$ python -q
>>> import numpy as np
>>> np.set_printoptions(precision=2, suppress=True, linewidth=140, legacy="1.25")
>>> arr = np.loadtxt("case19.csv", delimiter=",")
>>> arr
array([[ 3.48, -2.38,  3.52,  1.76,  4.98,  0.15,  1.31, -3.13, -3.69,  0.33, -1.03,  3.06],
       [ 3.64, -3.03, -1.35,  1.62,  1.63,  1.54,  1.18, -0.8 ,  0.48, -0.69,  1.22,  1.7 ],
       [-2.49, -0.27, -2.28, -2.3 ,  1.87, -2.79, -2.07, -4.55,  1.73, -0.93,  0.75, -0.5 ],
       [ 1.66, -3.02,  2.65,  0.22, -1.21, -0.72, -1.99, -1.36,  1.85, -0.64, -2.79,  1.33],
       [ 1.42, -0.76, -1.94, -0.07,  1.07, -1.83,  1.33, -0.06, -2.52, -0.73,  2.62, -1.74],
       [ 0.28, -2.41, -1.43,  1.26, -1.88,  0.91,  1.43,  1.78,  3.21,  0.5 ,  0.26,  0.87],
       [ 2.58, -1.11,  0.37,  1.1 , -0.21, -0.09, -1.55,  0.64, -3.67, -0.98,  0.72,  1.48],
       [-4.65, -0.16, -2.14, -0.86, -0.77, -3.32, -1.37,  0.14,  0.37,  0.94, -1.02, -3.34],
       [-1.04, -1.79,  1.17,  2.4 , -0.12, -2.46, -1.53, -3.94, -0.36, -1.5 ,  0.26,  0.14],
       [-0.57, -0.45, -2.7 , -0.94,  1.74,  0.17,  2.17, -2.72,  0.63,  0.3 , -0.61, -1.93],
       [ 2.03,  3.18,  3.86, -0.1 ,  3.81,  0.87, -0.38, -1.13, -4.39,  0.64, -0.23,  1.24],
       [-1.46,  0.53, -0.23,  2.09,  1.33,  0.19, -0.55,  0.98, -2.51,  0.13, -1.6 ,  2.19],
       [-2.3 , -0.45, -2.41,  0.67,  0.41, -3.03,  2.32,  1.52, -1.94, -0.27,  1.84, -3.63],
       [ 1.11,  0.56,  1.63, -0.67,  0.53,  1.7 , -3.04,  1.55, -0.43,  0.4 , -1.45,  2.18],
       [-0.96,  0.7 ,  0.65,  1.23, -2.05,  0.72, -4.29, -1.98,  0.71, -1.29, -3.37,  1.31],
       [ 2.16, -0.86, -1.92,  0.83,  1.76, -3.32, -2.2 ,  0.  ,  0.36, -0.69, -0.6 ,  2.47],
       [ 2.24,  1.02, -1.27,  2.73, -0.62, -0.94, -1.39,  1.44, -1.95, -0.71,  0.61, -0.23],
       [ 1.05, -0.64,  4.38,  2.6 ,  0.43, -1.29,  2.06, -1.38, -2.22, -0.26,  0.36,  2.26],
       [ 2.05,  1.98,  0.59,  0.27,  2.98,  2.74,  0.42,  0.51, -0.89, -0.13, -1.55,  0.98],
       [ 1.65, -3.99, -1.06, -0.74, -2.6 ,  1.96, -0.21,  0.43,  3.74,  0.7 ,  1.12,  1.79],
       [-2.92,  1.52, -0.01, -1.98, -0.31, -4.32,  1.02, -2.16,  2.2 ,  0.27,  0.84,  2.27],
       [ 3.04, -4.7 , -0.36,  1.96,  0.56,  0.11,  2.52,  0.61,  1.78, -1.42,  1.1 , -2.4 ],
       [-1.71, -2.57, -5.24, -2.55, -2.12, -0.2 , -3.23,  1.12,  4.53,  0.96,  0.18, -0.92],
       [ 1.88, -3.66,  3.85,  0.36, -1.66,  0.36, -1.93, -3.19, -3.33,  0.24, -0.17, -2.95],
       [ 0.91, -4.69, -2.57,  1.27,  2.91, -0.94, -0.83,  0.65, -0.89, -1.35,  1.75, -0.78],
       [ 4.3 ,  0.  ,  3.41,  0.18,  0.04, -1.14,  1.74, -2.65, -2.89, -2.68,  1.4 ,  1.77],
       [-0.29,  1.59,  2.  ,  0.17, -2.46,  1.65, -1.9 , -0.65, -1.53,  0.17, -1.36,  1.98],
       [-0.56, -2.36,  2.26, -0.41, -1.79,  1.92,  3.01, -2.27,  2.1 ,  1.43, -2.33,  0.13],
       [-0.31,  3.34,  2.4 ,  3.51,  1.15,  0.72,  1.68, -0.72, -1.3 ,  0.07,  1.38,  0.31],
       [ 1.6 , -1.25, -2.16,  1.06, -3.62, -0.73,  2.54,  2.16,  2.61,  0.32, -0.66,  1.02],
       [ 0.2 ,  2.08, -0.57, -0.19, -1.36,  1.67, -1.7 ,  0.04, -0.51,  1.35, -1.87, -0.34],
       [ 1.98,  5.53, -0.88, -1.26,  3.95,  0.42,  4.07,  2.94, -1.99,  1.13, -1.94,  3.8 ],
       [-2.64,  2.52, -0.56, -0.88, -0.51, -2.86, -2.32, -0.47,  1.67, -3.02,  0.72, -0.93],
       [-1.16, -0.36, -0.13,  0.6 , -2.88,  2.27, -1.05,  1.74,  2.1 ,  2.58, -1.88,  0.37],
       [ 0.22, -3.68,  0.41, -1.29, -2.33,  2.68,  2.76,  2.62,  1.8 ,  0.02,  1.52, -3.05],
       [-3.72, -1.86, -0.35, -2.16, -3.54, -3.96, -0.82, -2.06,  2.09, -1.25, -0.85, -0.39],
       [ 1.23,  0.09, -1.63, -1.47, -4.79,  2.59, -1.76,  0.3 ,  4.51,  1.42,  0.91,  0.38],
       [-0.47,  0.63,  2.76, -0.18,  0.52,  0.73,  0.86, -5.12,  0.55,  1.45, -5.1 ,  0.06],
       [ 2.92, -0.05,  0.69,  0.95,  0.2 ,  4.3 ,  0.01,  1.77, -0.95,  0.89, -0.38,  2.02],
       [ 1.38,  0.69,  0.28, -0.91,  2.26, -0.04,  1.55, -1.57, -1.34,  1.96,  0.41,  2.13],
       [ 1.6 , -0.14,  0.86,  1.5 , -1.48,  3.82, -0.77,  1.82,  0.54, -0.12, -3.14,  1.54],
       [ 1.18,  3.81, -1.01,  1.48,  2.12, -0.04,  2.58,  4.07, -1.61,  0.63,  2.49, -1.56],
       [-0.32,  0.84,  2.27,  0.09, -1.51, -0.18, -0.91, -2.14,  0.91,  1.27, -2.35,  0.55]])
>>> vec = np.array([0, 2, 0, 5, 2, 0, 4, 3, 2, -1, 1, 0])
>>> target = arr @ vec
>>> c, lr = np.zeros(12), 1 / np.linalg.norm(arr, 2) ** 2
>>> for i in range(15):
...     c -= lr * arr.T @ (arr @ c - target)
...     if i % 5 == 0: print(i, round(np.linalg.norm(arr @ c - target), 2))
... 
0 54.26
5 22.34
10 12.98
>>> c
array([ 0.12,  1.78, -0.32,  4.14,  1.54, -0.02,  4.11,  2.94,  1.18, -0.76,  0.94,  0.22])
>>> round(np.linalg.cond(arr), 2)
5.08
